% python3 -q
>>> import numpy as np
>>> np.set_printoptions(precision=3, suppress=True, linewidth=120, legacy="1.25")
>>> u = np.array([-1, 5, -5, 5, -1, 3, 0, 2, 5, -5, 2, -3, -4, 4]) + 0.5
>>> E = np.eye(14) - 2 * np.outer(u, u) / (u @ u)
>>> print(E)
[[ 0.997  0.028 -0.023  0.028 -0.003  0.018  0.003  0.013  0.028 -0.023  0.013 -0.013 -0.018  0.023]
 [ 0.028  0.691  0.253 -0.309  0.028 -0.197 -0.028 -0.141 -0.309  0.253 -0.141  0.141  0.197 -0.253]
 [-0.023  0.253  0.793  0.253 -0.023  0.161  0.023  0.115  0.253 -0.207  0.115 -0.115 -0.161  0.207]
 [ 0.028 -0.309  0.253  0.691  0.028 -0.197 -0.028 -0.141 -0.309  0.253 -0.141  0.141  0.197 -0.253]
 [-0.003  0.028 -0.023  0.028  0.997  0.018  0.003  0.013  0.028 -0.023  0.013 -0.013 -0.018  0.023]
 [ 0.018 -0.197  0.161 -0.197  0.018  0.875 -0.018 -0.09  -0.197  0.161 -0.09   0.09   0.125 -0.161]
 [ 0.003 -0.028  0.023 -0.028  0.003 -0.018  0.997 -0.013 -0.028  0.023 -0.013  0.013  0.018 -0.023]
 [ 0.013 -0.141  0.115 -0.141  0.013 -0.09  -0.013  0.936 -0.141  0.115 -0.064  0.064  0.09  -0.115]
 [ 0.028 -0.309  0.253 -0.309  0.028 -0.197 -0.028 -0.141  0.691  0.253 -0.141  0.141  0.197 -0.253]
 [-0.023  0.253 -0.207  0.253 -0.023  0.161  0.023  0.115  0.253  0.793  0.115 -0.115 -0.161  0.207]
 [ 0.013 -0.141  0.115 -0.141  0.013 -0.09  -0.013 -0.064 -0.141  0.115  0.936  0.064  0.09  -0.115]
 [-0.013  0.141 -0.115  0.141 -0.013  0.09   0.013  0.064  0.141 -0.115  0.064  0.936 -0.09   0.115]
 [-0.018  0.197 -0.161  0.197 -0.018  0.125  0.018  0.09   0.197 -0.161  0.09  -0.09   0.875  0.161]
 [ 0.023 -0.253  0.207 -0.253  0.023 -0.161 -0.023 -0.115 -0.253  0.207 -0.115  0.115  0.161  0.793]]
>>> T = np.stack([E, 3 * E, E[::-1]])
>>> print(np.linalg.matrix_rank(T))
[14 14 14]
>>> print(np.linalg.norm(T, axis=(1, 2)))
[ 3.742 11.225  3.742]
>>> print(T.shape)
(3, 14, 14)
>>> M = np.load("arr.npy")
>>> print(M)
[[ 0.925 -0.1    0.47  -0.149 -0.336 -0.31   0.354  0.47   0.09  -0.454 -0.898]
 [-0.979 -0.565 -0.47   0.515 -0.611 -0.927  0.405 -0.91  -0.944 -0.948  0.04 ]
 [ 0.159  0.446 -0.08  -0.235  0.617  0.856 -0.508  0.508  0.778  0.909  0.808]
 [ 0.749 -0.188  0.327 -0.03  -0.388 -0.493  0.363  0.168 -0.217 -0.611 -0.837]
 [-0.98  -0.604 -0.462  0.537 -0.664 -0.947  0.462 -0.922 -0.956 -0.964 -0.1  ]
 [-1.    -0.558 -0.915  0.757 -0.264 -0.905 -0.119 -0.993 -0.984 -0.887  0.99 ]
 [ 0.973 -0.354  0.629 -0.09  -0.68  -0.786  0.653  0.405 -0.363 -0.887 -0.988]
 [ 0.929  0.544  0.319 -0.446  0.629  0.919 -0.454  0.851  0.92   0.945  0.336]
 [-0.74   0.245 -0.336  0.     0.462  0.604 -0.422 -0.1    0.336  0.716  0.874]
 [-1.     0.38  -0.932  0.422  0.848  0.845 -0.859 -0.917 -0.129  0.95   1.   ]
 [ 0.696  0.1    0.226 -0.149  0.05   0.235  0.01   0.405  0.354  0.226 -0.363]
 [ 0.998 -0.405  0.808 -0.207 -0.789 -0.851  0.778  0.68  -0.273 -0.939 -0.999]
 [ 0.969  0.558  0.422 -0.493  0.617  0.925 -0.422  0.894  0.937  0.947  0.09 ]]
>>> u, g = M[9], M[11]
>>> print(round(u @ u, 3))
7.122
>>> p = (u @ g) / (u @ u) * u
>>> print(p)
[ 0.917 -0.348  0.854 -0.387 -0.777 -0.775  0.787  0.841  0.118 -0.871 -0.917]
>>> print(round(float((g - p) @ u), 3))
-0.0
>>> print(g - p)
[ 0.081 -0.057 -0.046  0.18  -0.012 -0.076 -0.009 -0.161 -0.391 -0.068 -0.082]
>>> x0 = np.array([-3, 1, 1, -4, -5, -3, -5, -5, 1, 0, 4])
>>> print(np.linalg.norm(M @ x0) <= np.linalg.norm(M, 2) * np.linalg.norm(x0) + 1e-9)
True
>>> x0 @ M
Traceback (most recent call last):
  File "<python-input-19>", line 1, in <module>
    x0 @ M
    ~~~^~~
ValueError: matmul: Input operand 1 has a mismatch in its core dimension 0, with gufunc signature (n?,k),(k,m?)->(n?,m?) (size 13 is different from 11)
>>> rng = np.random.default_rng(69)
>>> other = M + rng.integers(-2, 3, (13, 2)) @ rng.integers(-2, 3, (2, 11))
>>> print(other)
[[-1.075 -2.1   -1.53   3.851 -0.336 -4.31   4.354 -3.53   0.09  -2.454  1.102]
 [ 0.021  0.435  0.53  -1.485 -0.611  1.073 -1.595  1.09  -0.944  0.052 -0.96 ]
 [ 3.159  1.446 -3.08  -0.235 -3.383  0.856 -2.508 -1.492  4.778  1.909  1.808]
 [ 1.749 -0.188 -1.673  0.97  -2.388 -1.493  0.363 -1.832  1.783 -0.611  0.163]
 [ 1.02   1.396  1.538 -3.463 -0.664  3.053 -3.538  3.078 -0.956  1.036 -2.1  ]
 [ 2.     0.442 -3.915  0.757 -4.264 -0.905 -2.119 -2.993  3.016  0.113  1.99 ]
 [ 1.973  0.646  1.629 -2.09  -0.68   1.214 -1.347  2.405 -0.363  0.113 -1.988]
 [ 1.929  1.544  1.319 -2.446  0.629  2.919 -2.454  2.851  0.92   1.945 -0.664]
 [-1.74   1.245  4.664 -4.     4.462  4.604 -2.422  5.9   -3.664  1.716 -2.126]
 [ 1.     1.38  -1.932 -0.578 -1.152  1.845 -2.859 -0.917  1.871  1.95   1.   ]
 [ 1.696  0.1   -1.774  0.851 -1.95  -0.765  0.01  -1.595  2.354  0.226  0.637]
 [-0.002 -2.405 -3.192  4.793 -2.789 -5.851  4.778 -5.32   1.727 -2.939  2.001]
 [ 0.969 -1.442 -5.578  5.507 -3.383 -5.075  3.578 -7.106  4.937 -1.053  4.09 ]]
>>> print(np.abs(other - M).sum(axis=1))
[26. 13. 21. 12. 26. 21. 13. 13. 35. 13. 12. 36. 46.]
>>> Uu, sig = np.linalg.svd(other)
Traceback (most recent call last):
  File "<python-input-24>", line 1, in <module>
    Uu, sig = np.linalg.svd(other)
    ^^^^^^^
ValueError: too many values to unpack (expected 2)
>>> Uu, sig, Vh = np.linalg.svd(other, full_matrices=False)
>>> print(np.round(Uu.T @ other @ Vh.T, 3) + 0)
[[26.35   0.     0.     0.     0.     0.     0.     0.     0.     0.     0.   ]
 [ 0.    13.897  0.     0.     0.     0.     0.     0.     0.     0.     0.   ]
 [ 0.     0.     4.676  0.     0.     0.     0.     0.     0.     0.     0.   ]
 [ 0.     0.     0.     3.144  0.     0.     0.     0.     0.     0.     0.   ]
 [ 0.     0.     0.     0.     0.884  0.     0.     0.     0.     0.     0.   ]
 [ 0.     0.     0.     0.     0.     0.534  0.     0.     0.     0.     0.   ]
 [ 0.     0.     0.     0.     0.     0.     0.185  0.     0.     0.     0.   ]
 [ 0.     0.     0.     0.     0.     0.     0.     0.132  0.     0.     0.   ]
 [ 0.     0.     0.     0.     0.     0.     0.     0.     0.055  0.     0.   ]
 [ 0.     0.     0.     0.     0.     0.     0.     0.     0.     0.029  0.   ]
 [ 0.     0.     0.     0.     0.     0.     0.     0.     0.     0.     0.012]]
>>> print(np.round(Uu.T @ Uu, 3) + 0)
[[1. 0. 0. 0. 0. 0. 0. 0. 0. 0. 0.]
 [0. 1. 0. 0. 0. 0. 0. 0. 0. 0. 0.]
 [0. 0. 1. 0. 0. 0. 0. 0. 0. 0. 0.]
 [0. 0. 0. 1. 0. 0. 0. 0. 0. 0. 0.]
 [0. 0. 0. 0. 1. 0. 0. 0. 0. 0. 0.]
 [0. 0. 0. 0. 0. 1. 0. 0. 0. 0. 0.]
 [0. 0. 0. 0. 0. 0. 1. 0. 0. 0. 0.]
 [0. 0. 0. 0. 0. 0. 0. 1. 0. 0. 0.]
 [0. 0. 0. 0. 0. 0. 0. 0. 1. 0. 0.]
 [0. 0. 0. 0. 0. 0. 0. 0. 0. 1. 0.]
 [0. 0. 0. 0. 0. 0. 0. 0. 0. 0. 1.]]
>>> print(Uu.shape, sig.shape, Vh.shape)
(13, 11) (11,) (11, 11)
>>> print(np.round(sig / sig[0], 3) + 0)
[1.    0.527 0.177 0.119 0.034 0.02  0.007 0.005 0.002 0.001 0.   ]
>>> print(np.abs(Vh[0]))
[0.049 0.136 0.361 0.387 0.259 0.406 0.284 0.49  0.266 0.146 0.232]
>>> print(np.allclose(Uu * sig @ Vh, other))
True
>>> print((sig > 1e-8).sum())
11
>>> A = np.loadtxt("dump.csv", delimiter=",")
>>> print(A)
[[-0.725 -0.048  0.599 -0.225 -0.231 -0.09   0.043]
 [-0.181 -0.494 -0.457  0.221 -0.645 -0.22  -0.021]
 [-0.423  0.334 -0.575 -0.414 -0.021  0.446 -0.09 ]
 [ 0.    -0.724  0.036 -0.182  0.285  0.501  0.331]
 [ 0.483  0.032  0.276 -0.389 -0.606  0.361 -0.2  ]
 [ 0.121  0.249 -0.077 -0.194 -0.205 -0.181  0.897]
 [-0.121  0.233  0.136  0.712 -0.199  0.575  0.188]]
>>> print(round(float(A[:, 1] @ A[:, 0]), 3))
-0.0
>>> print(np.linalg.svd(A, compute_uv=False))
[1. 1. 1. 1. 1. 1. 1.]
>>> print(np.round(A.T @ A, 3) + 0)
[[1. 0. 0. 0. 0. 0. 0.]
 [0. 1. 0. 0. 0. 0. 0.]
 [0. 0. 1. 0. 0. 0. 0.]
 [0. 0. 0. 1. 0. 0. 0.]
 [0. 0. 0. 0. 1. 0. 0.]
 [0. 0. 0. 0. 0. 1. 0.]
 [0. 0. 0. 0. 0. 0. 1.]]
>>> lab = rng.permutation(7)
>>> print(lab)
[3 6 1 5 0 2 4]
>>> other = A[lab][:, lab]
>>> print(np.allclose(other, A))
False
>>> print(round(float(np.linalg.det(other)), 3), round(np.linalg.det(A[lab]), 3))
1.0 1.0
>>> T = np.stack([A, 5 * A, A[::-1]])
>>> print(T.shape)
(3, 7, 7)
>>> print(np.einsum("bij,cij->bc", T, T))
[[  7.  35.   1.]
 [ 35. 175.   5.]
 [  1.   5.   7.]]
>>> print((T @ A.T).shape)
(3, 7, 7)
>>> print(np.linalg.matrix_rank(T.reshape(3, -1)))
2
>>> print(np.linalg.norm(T, axis=(1, 2)))
[ 2.646 13.229  2.646]
>>> other = np.array([[2, -1, -2],
...     [-1, 0, 0],
...     [2, 0, 2],
...     [-2, -1, -1],
...     [2, 2, -2],
...     [-1, 0, 0],
...     [0, 0, 2]])
>>> print(np.vstack([A, other.T]).shape)
(10, 7)
>>> print(np.linalg.matrix_rank(np.vstack([A, other.T])))
7
>>> feats = np.loadtxt("a.csv", delimiter=",")
>>> print(feats)
[[ -8.   2.   3.   3.   1.   3.   3.   0.]
 [  1. -29.   0.   0.   0.   0.   0.   3.]
 [  0.   2.  50.   2.   2.   3.   3.   0.]
 [  2.   2.   0.  52.   0.   2.   1.   0.]
 [  2.   0.   3.   1. -30.   2.   2.   2.]
 [  1.   3.   1.   3.   1. -50.   3.   0.]
 [  2.   2.   1.   3.   3.   2.  -7.   0.]
 [  2.   0.   3.   3.   1.   2.   3. -50.]]
>>> lab = rng.permutation(8)
>>> other = feats[:, lab] * rng.choice([-1, 1], 8)
>>> print(other)
[[  0.  -3.   3.   1.   8.  -2.   3.   3.]
 [  3.  -0.   0.   0.  -1.  29.   0.   0.]
 [  0. -50.   3.   2.  -0.  -2.   2.   3.]
 [  0.  -0.   1.   0.  -2.  -2.  52.   2.]
 [  2.  -3.   2. -30.  -2.  -0.   1.   2.]
 [  0.  -1.   3.   1.  -1.  -3.   3. -50.]
 [  0.  -1.  -7.   3.  -2.  -2.   3.   2.]
 [-50.  -3.   3.   1.  -2.  -0.   3.   2.]]
>>> Uu, _, Vh = np.linalg.svd(feats.T @ other)
>>> print(np.round(Uu @ Vh, 3) + 0)
[[ 0.  0.  0.  0. -1.  0.  0.  0.]
 [ 0.  0.  0.  0.  0. -1.  0.  0.]
 [ 0. -1.  0.  0.  0.  0.  0.  0.]
 [ 0.  0.  0.  0.  0.  0.  1.  0.]
 [ 0.  0.  0.  1.  0.  0.  0.  0.]
 [ 0.  0.  0.  0.  0.  0.  0.  1.]
 [ 0.  0.  1.  0.  0.  0.  0.  0.]
 [ 1.  0.  0.  0.  0.  0.  0.  0.]]
>>> x0 = np.array([2, -1, 2, -2, 0, -1, -3, -1])
>>> y = other @ x0
>>> print(y)
[  -3.  -23.   45. -154.   66.   49.  -28. -104.]
>>> print(np.round(np.linalg.solve(other, y + other[:, 2]), 3) + 0)
[ 2. -1.  3. -2.  0. -1. -3. -1.]
>>> print(np.round(np.linalg.solve(other, other[:, 7]), 3) + 0)
[0. 0. 0. 0. 0. 0. 0. 1.]
>>> print(np.round(np.linalg.solve(other, -1 * y), 3) + 0)
[-2.  1. -2.  2.  0.  1.  3.  1.]
>>> print(np.round(np.linalg.solve(other, y), 3) + 0)
[ 2. -1.  2. -2.  0. -1. -3. -1.]
>>> print(feats @ feats)
[[  83.  -47.  135.  157.  -20. -151.  -22.    8.]
 [ -31.  843.   12.   12.    4.    9.   12. -237.]
 [  19.   61. 2512.  224.   52.   14.  144.   10.]
 [  94.   58.    9. 2719.    7.   12.   57.    6.]
 [ -64.   22.   76.   52.  918. -135.  -46. -160.]
 [ -41. -221.    9.   21.  -68. 2520. -160.   11.]
 [ -14.  -54.   60.  152. -105.  -93.   73.   12.]
 [-100.   28.   14.   34.  -61. -171. -145. 2502.]]
>>> feats.inv()
Traceback (most recent call last):
  File "<python-input-67>", line 1, in <module>
    feats.inv()
    ^^^^^^^^^
AttributeError: 'numpy.ndarray' object has no attribute 'inv'
>>> print(np.allclose(feats, feats.T))
False
>>> print((feats + feats.T) / 2)
[[ -8.    1.5   1.5   2.5   1.5   2.    2.5   1. ]
 [  1.5 -29.    1.    1.    0.    1.5   1.    1.5]
 [  1.5   1.   50.    1.    2.5   2.    2.    1.5]
 [  2.5   1.    1.   52.    0.5   2.5   2.    1.5]
 [  1.5   0.    2.5   0.5 -30.    1.5   2.5   1.5]
 [  2.    1.5   2.    2.5   1.5 -50.    2.5   1. ]
 [  2.5   1.    2.    2.    2.5   2.5  -7.    1.5]
 [  1.    1.5   1.5   1.5   1.5   1.    1.5 -50. ]]
>>> print(np.trace(feats))
-72.0
>>> print((feats - feats.T) / 2)
[[ 0.   0.5  1.5  0.5 -0.5  1.   0.5 -1. ]
 [-0.5  0.  -1.  -1.   0.  -1.5 -1.   1.5]
 [-1.5  1.   0.   1.  -0.5  1.   1.  -1.5]
 [-0.5  1.  -1.   0.  -0.5 -0.5 -1.  -1.5]
 [ 0.5  0.   0.5  0.5  0.   0.5 -0.5  0.5]
 [-1.   1.5 -1.   0.5 -0.5  0.   0.5 -1. ]
 [-0.5  1.  -1.   1.   0.5 -0.5  0.  -1.5]
 [ 1.  -1.5  1.5  1.5 -0.5  1.   1.5  0. ]]
